$ python -q
>>> import numpy as np
>>> np.set_printoptions(suppress=True, linewidth=120)
>>> A2 = np.array([[1, 4, 4, 7, 0, 9],
...     [4, 0, 7, 6, -6, -2],
...     [-6, 4, 8, 8, 4, -5],
...     [4, 1, 0, -2, 7, 9],
...     [-6, -6, 5, -4, -3, 2],
...     [4, 2, 7, 0, -3, -4]])
>>> m1 = A2.T @ A2
>>> print(m1)
[[121  28 -18  -1 -14  39]
 [ 28  73  32  82  35   5]
 [-18  32 203 114 -46 -36]
 [ -1  82 114 169  -6 -15]
 [-14  35 -46  -6 119  61]
 [ 39   5 -36 -15  61 211]]
>>> x0 = np.array([7, 3, 8, 8, 4, 9])
>>> y = m1 @ x0
>>> print(y)
[1074 1512 1998 2344  616 2023]
>>> print(np.round(np.linalg.solve(m1.T, m1[1]), 2) + 0)
[0. 1. 0. 0. 0. 0.]
>>> print(np.round(np.linalg.solve(m1, -3 * y), 2))
[-21.  -9. -24. -24. -12. -27.]
>>> ev, V = np.linalg.eigh(m1)
>>> x0 = np.array([-3, -2, 3, 3, 2, 0])
>>> print(np.round(np.linalg.eigvalsh(m1[1:, 1:]), 2))
[ 13.5   59.25 122.58 235.82 343.84]
>>> print((np.sign(V[:, -1].round(6)) == np.sign(V[0, -1].round(6))).astype(int))
[1 0 0 0 1 1]
>>> print(x0 @ m1 @ x0 / (x0 @ x0), np.round(ev[0], 2), np.round(ev[-1], 2))
166.6 6.0 345.17
>>> print(np.round(V * np.abs(ev) @ V.T, 2))
[[121.  28. -18.  -1. -14.  39.]
 [ 28.  73.  32.  82.  35.   5.]
 [-18.  32. 203. 114. -46. -36.]
 [ -1.  82. 114. 169.  -6. -15.]
 [-14.  35. -46.  -6. 119.  61.]
 [ 39.   5. -36. -15.  61. 211.]]
>>> print(x0 @ m1 @ x0)
5831
>>> Q, V = np.linalg.qr(m1[:, :4])[0], np.linalg.qr(m1[:, 4:])[0]
>>> sig = np.linalg.svd(Q.T @ V, compute_uv=False)
>>> print(np.round(np.degrees(np.arccos(sig.clip(0, 1))), 2))
[ 8.59 58.03]
>>> print(round(np.linalg.norm(Q @ Q.T - V @ V.T, 2), 2))
1.0
>>> print(sig.round(2))
[0.99 0.53]
>>> U, sig, Vt = np.linalg.svd(m1, full_matrices=False)
>>> print(sig.round(2))
[345.17 243.6  134.02 118.19  49.02   6.  ]
>>> print(np.abs(U[:, 0]).round(6).argmax())
2
>>> print(round(float(np.sqrt((sig ** 2).sum())), 2), round(np.linalg.norm(m1), 2))
461.36 461.36
>>> print(np.round(U.T @ m1 @ Vt.T, 2) + 0)
[[345.17   0.     0.     0.     0.     0.  ]
 [  0.   243.6    0.     0.     0.     0.  ]
 [  0.     0.   134.02   0.     0.     0.  ]
 [  0.     0.     0.   118.19   0.     0.  ]
 [  0.     0.     0.     0.    49.02   0.  ]
 [  0.     0.     0.     0.     0.     6.  ]]
>>> J = np.load("layer6.npy")
>>> print(J)
[[ 2 10  7  3  6  6]
 [10  0  6  6  6  4]
 [ 7  6  0  0  6  5]
 [ 3  6  0  4  8  3]
 [ 6  6  6  8  8  4]
 [ 6  4  5  3  4  2]]
>>> # equal to its transpose
>>> ev, V = np.linalg.eigh(J)
>>> x0 = np.array([5, -5, 4, -5, 3, 2])
>>> print(np.abs(J).sum(axis=1).max(), round(np.abs(ev).max(), 2))
38 30.28
>>> print(x0 @ J @ x0)
-68
>>> print((np.sign(V[:, -1].round(6)) == np.sign(V[0, -1].round(6))).astype(int))
[1 1 1 1 1 1]
>>> M = np.loadtxt("dump.csv", delimiter=",")
>>> print(M.round(2))
[[0.25 0.25 0.   0.5 ]
 [0.33 0.44 0.11 0.11]
 [0.2  0.3  0.2  0.3 ]
 [0.   0.2  0.2  0.6 ]]
>>> # a transition matrix
>>> rng = np.random.default_rng(327120)
>>> z = rng.permutation(4)
>>> A2 = M[:, z] * rng.choice([-1, 1], 4)
>>> print(A2.round(2))
[[-0.5   0.25 -0.25  0.  ]
 [-0.11  0.44 -0.33  0.11]
 [-0.3   0.3  -0.2   0.2 ]
 [-0.6   0.2  -0.    0.2 ]]
>>> U, _, Vt = np.linalg.svd(M.T @ A2)
>>> print(np.round(U @ Vt, 2) + 0)
[[ 0.  0. -1.  0.]
 [ 0.  1.  0.  0.]
 [ 0.  0.  0.  1.]
 [-1.  0.  0.  0.]]
>>> print(z)
[3 1 0 2]
>>> print(np.round(np.linalg.lstsq(M, A2)[0], 2) + 0)
[[ 0.  0. -1.  0.]
 [ 0.  1.  0.  0.]
 [ 0.  0.  0.  1.]
 [-1.  0.  0.  0.]]
>>> A2 = np.array([[3, 0, 0, 0, 2, 3, 3], [3, 4, 1, 3, 4, 5, 0]])
>>> E = A2.T @ A2
>>> print(E)
[[18 12  3  9 18 24  9]
 [12 16  4 12 16 20  0]
 [ 3  4  1  3  4  5  0]
 [ 9 12  3  9 12 15  0]
 [18 16  4 12 20 26  6]
 [24 20  5 15 26 34  9]
 [ 9  0  0  0  6  9  9]]
>>> print(np.allclose(E[:-1].T @ np.linalg.lstsq(E[:-1].T, E[-1])[0], E[-1]))
True
>>> F = np.load("run2.npy")
>>> print(F)
[[ 3.02 -1.    0.    1.    3.  ]
 [ 3.    2.02 -1.    2.    0.  ]
 [-2.   -2.   -1.98  0.   -2.  ]
 [-1.   -1.    2.    3.02  1.  ]
 [ 3.   -1.    0.    1.    3.02]]
>>> x0 = np.array([1, -3, -1, -1, 0])
>>> h1 = np.maximum(F @ x0, 0)
>>> print(np.round(F.T @ h1, 2))
[ 18.2  -21.98 -11.84  10.02  18.2 ]
>>> print(np.round(np.tanh(F @ x0), 2))
[ 1. -1.  1. -1.  1.]
>>> print(h1)
[5.02 0.   5.98 0.   5.  ]
>>> print(np.maximum(F @ (3 * x0), 0))
[15.06  0.   17.94  0.   15.  ]
>>> z = rng.permutation(5)
>>> A2 = F[:, z] * rng.choice([-1, 1], 5)
>>> print(A2)
[[-1.   -3.   -0.    1.    3.02]
 [-2.   -0.    1.   -2.02  3.  ]
 [-0.    2.    1.98  2.   -2.  ]
 [-3.02 -1.   -2.    1.   -1.  ]
 [-1.   -3.02 -0.    1.    3.  ]]
>>> U, _, Vt = np.linalg.svd(F.T @ A2)
>>> print(np.round(U @ Vt, 2) + 0)
[[ 0.  0.  0.  0.  1.]
 [ 0.  0.  0. -1.  0.]
 [ 0.  0. -1.  0.  0.]
 [-1.  0.  0.  0.  0.]
 [ 0. -1.  0.  0.  0.]]
>>> print(np.round(np.linalg.lstsq(F, A2)[0], 2) + 0)
[[ 0.  0.  0.  0.  1.]
 [ 0.  0.  0. -1.  0.]
 [ 0.  0. -1.  0.  0.]
 [-1.  0.  0.  0.  0.]
 [ 0. -1.  0.  0.  0.]]
>>> print(z)
[3 4 2 1 0]
>>> u, g = A2[4], A2[1]
>>> print(round(u @ u, 2))
20.12
>>> p = (u @ g) / (u @ u) * u
>>> print(round(np.linalg.norm(u + g) ** 2 + np.linalg.norm(u - g) ** 2, 2))
76.4
>>> print(np.round(np.outer(u, g), 2))
[[ 2.    0.   -1.    2.02 -3.  ]
 [ 6.04  0.   -3.02  6.1  -9.06]
 [ 0.    0.   -0.    0.   -0.  ]
 [-2.   -0.    1.   -2.02  3.  ]
 [-6.   -0.    3.   -6.06  9.  ]]
>>> Q, V = np.linalg.qr(F[:, :1])[0], np.linalg.qr(F[:, 1:])[0]
>>> sig = np.linalg.svd(Q.T @ V, compute_uv=False)
>>> print(sig.round(2))
[1.]
>>> print((sig > 0.9).sum())
1
>>> x0 = np.array([-1, 1, 2, 0, -2])
>>> y = F @ x0
>>> print(y.round(2))
[-10.02  -2.98   0.04   2.   -10.04]
>>> print(np.round(np.linalg.solve(F, 4 * y), 2) + 0)
[-4.  4.  8.  0. -8.]
>>> print(np.round(np.linalg.solve(F, F[:, 2]), 2) + 0)
[0. 0. 1. 0. 0.]
>>> A = np.array([[-11.0, -4.0, -8.0, 4.0],
...     [-28.0, 5.0, -14.0, 14.0],
...     [104.0, 12.0, 57.0, -40.0],
...     [100.0, 4.0, 50.0, -41.0]])
>>> W1 = np.array([[2, 3, 0, 2, 2, 0],
...     [1, 3, 1, 0, 1, 3],
...     [0, 1, 3, 0, 1, 0],
...     [2, 2, 2, 0, 0, 1]])
>>> beta = np.array([-4, -4, 0, 1, 1, -2])
>>> H = np.maximum(A @ W1 + beta, 0)
>>> print(np.linalg.matrix_rank(H))
3
>>> print(H)
[[  0.   0.   0.   0.   0.   0.]
 [  0.   0.   0.   0.   0.  27.]
 [136. 321. 103. 209. 278.   0.]
 [118. 276.  72. 201. 255.   0.]]
>>> Z = np.array([[2, 3], [2, 2], [2, 0], [3, 2], [2, 3], [3, 0]])
>>> print(H @ Z)
[[   0.    0.]
 [  81.    0.]
 [2303. 2302.]
 [2045. 2073.]]
>>> A2 = A / np.sqrt((A ** 2).mean(axis=1, keepdims=True))
>>> print(np.linalg.matrix_rank(A2) == np.linalg.matrix_rank(A))
True
>>> print(np.round(np.linalg.norm(A2, axis=1), 2))
[2. 2. 2. 2.]
>>> print(A2[2].round(2))
[ 1.65  0.19  0.91 -0.64]
>>> arr = np.load("a.npy")
>>> print(arr.round(2))
[[ 0.    0.78  0.63 -0.04]
 [-0.65 -0.36  0.47  0.48]
 [-0.05  0.44 -0.5   0.74]
 [ 0.76 -0.27  0.37  0.46]]
>>> # keeps lengths
>>> x0 = np.array([1, 1, 0, -3])
>>> print([p for p in range(1, 25) if np.allclose(np.linalg.matrix_power(arr, p), np.eye(4))])
[]
>>> print(round(float(np.linalg.det(arr)), 2))
-1.0
>>> print(4 - np.linalg.matrix_rank(arr - np.eye(4), tol=1e-8))
1
>>> print(np.round(np.sort(np.abs(np.degrees(np.angle(np.linalg.eigvals(arr))))), 2))
[  0.   101.21 101.21 180.  ]
>>> print(np.round(arr.T @ (arr @ x0), 2) + 0)
[ 1.  1.  0. -3.]
>>> mat = np.load("out12.npy")
>>> print(mat)
[[ 0.3   0.5  -1.4  -0.8   2.5   0.   -2.1  -0.2 ]
 [-0.3   0.4   1.3   0.8  -1.48  0.9   1.6   1.1 ]
 [-1.7   0.6   0.9   0.8   0.76 -1.   -0.3   1.1 ]
 [-0.4   0.3   1.7   1.4  -0.94  0.2   1.3  -0.7 ]
 [ 0.4  -1.2   2.1   0.4  -1.69 -0.5   1.1  -1.2 ]
 [-1.1  -0.1  -1.4   1.7  -0.4   0.5   0.1   2.7 ]
 [-0.4   1.4  -0.5   0.5   0.55  0.3  -0.5  -0.2 ]
 [ 0.    0.5  -0.4   1.2   0.16  0.7  -0.4   1.5 ]
 [-0.7  -0.4  -1.8  -0.7   0.1   0.4  -0.3   0.6 ]
 [ 0.3   0.   -1.    0.   -0.47  2.3   0.7  -0.3 ]
 [ 0.    1.5  -0.1   1.1   1.12 -1.6  -0.8   0.1 ]]
>>> T = np.stack([mat, 3 * mat, mat[::-1]])
>>> print(np.round(np.linalg.norm(T, axis=(1, 2)), 2))
[ 9.63 28.88  9.63]
>>> print(np.round(np.einsum("bij,cij->bc", T, T), 2))
[[ 92.67 278.01  16.42]
 [278.01 834.04  49.27]
 [ 16.42  49.27  92.67]]
>>> A2 = np.c_[mat[:, :5] @ np.array([[-3, 3, -3, -1, 2],
...     [0, -2, 3, -1, 0],
...     [-2, 1, -1, 3, 2],
...     [3, 3, 0, -2, -1],
...     [-3, 1, 0, 3, 3]]), np.array([4, 1, 4, 5, 5, 5, 5, 2, 4, 2, 1])]
>>> print(A2.round(2))
[[-8.   -1.4   2.    4.1   6.1   4.  ]
 [ 5.14  0.52  0.8  -2.24 -3.24  1.  ]
 [ 3.42 -2.24  6.    4.48 -0.12  4.  ]
 [ 4.82  3.16  0.4  -0.42 -1.62  5.  ]
 [ 0.87  5.21 -6.9   1.23 -0.47  5.  ]
 [12.4   0.2   4.4  -7.6  -7.9   5.  ]
 [ 2.05 -2.45  5.9  -1.85 -0.65  5.  ]
 [ 3.92  2.36  1.9  -3.62 -1.52  2.  ]
 [ 3.3  -5.1   2.7  -2.6  -4.    4.  ]
 [ 2.51 -0.57  0.1  -4.71 -2.81  2.  ]
 [ 0.14  1.32  4.6  -0.64  2.06  1.  ]]
>>> print(np.round(np.linalg.lstsq(mat, A2[:, 0])[0], 2) + 0)
[-3.  0. -2.  3. -3.  0.  0.  0.]
>>> print(np.round(np.linalg.norm(A2 - mat @ np.linalg.lstsq(mat, A2)[0], axis=0), 2) + 0)
[0.   0.   0.   0.   0.   6.19]
>>> x0 = np.array([0, 0, 3, -1])
>>> y = M @ x0
>>> beta, lr = np.zeros(4), 1 / np.linalg.norm(M, 2) ** 2
>>> for i in range(3):
...     beta -= lr * M.T @ (M @ beta - y)
...     if i % 1 == 0: print(i, round(np.linalg.norm(M @ beta - y), 2))
... 
0 0.59
1 0.55
2 0.53
>>> print(beta.round(2))
[ 0.02  0.17  0.23 -0.26]
>>> A2 = mat / np.sqrt((mat ** 2).mean(axis=1, keepdims=True))
>>> print(np.linalg.matrix_rank(mat - mat.mean(axis=1, keepdims=True)))
7
>>> print(np.linalg.matrix_rank(A2) == np.linalg.matrix_rank(mat))
True
>>> x0 = np.array([2, 2, 2, 0, 1, 1, 1, 2])
>>> y = mat @ x0
>>> print(np.round(np.linalg.lstsq(mat, y)[0], 2) + 0)
[2. 2. 2. 0. 1. 1. 1. 2.]
>>> print(y.round(2))
[-1.2   6.02  1.26  2.36 -0.89  0.4   0.95  3.66 -4.4   0.53  1.72]
>>> print(np.round(np.linalg.pinv(mat) @ mat, 2) + 0)
[[1. 0. 0. 0. 0. 0. 0. 0.]
 [0. 1. 0. 0. 0. 0. 0. 0.]
 [0. 0. 1. 0. 0. 0. 0. 0.]
 [0. 0. 0. 1. 0. 0. 0. 0.]
 [0. 0. 0. 0. 1. 0. 0. 0.]
 [0. 0. 0. 0. 0. 1. 0. 0.]
 [0. 0. 0. 0. 0. 0. 1. 0.]
 [0. 0. 0. 0. 0. 0. 0. 1.]]
>>> y = y + 0.05 * rng.normal(size=11)
>>> print(y.round(2))
[-1.21  6.05  1.32  2.29 -0.94  0.39  0.9   3.63 -4.36  0.54  1.66]
>>> beta, *_ = np.linalg.lstsq(mat, y)
>>> print(beta.round())
[ 2.  2.  2. -0.  1.  1.  1.  2.]
>>> print([round(float(np.linalg.norm(np.linalg.solve(mat.T @ mat + lam * np.eye(8), mat.T @ y))), 2) for lam in (0, 1, 10, 100)])
[4.39, 2.98, 1.24, 0.28]
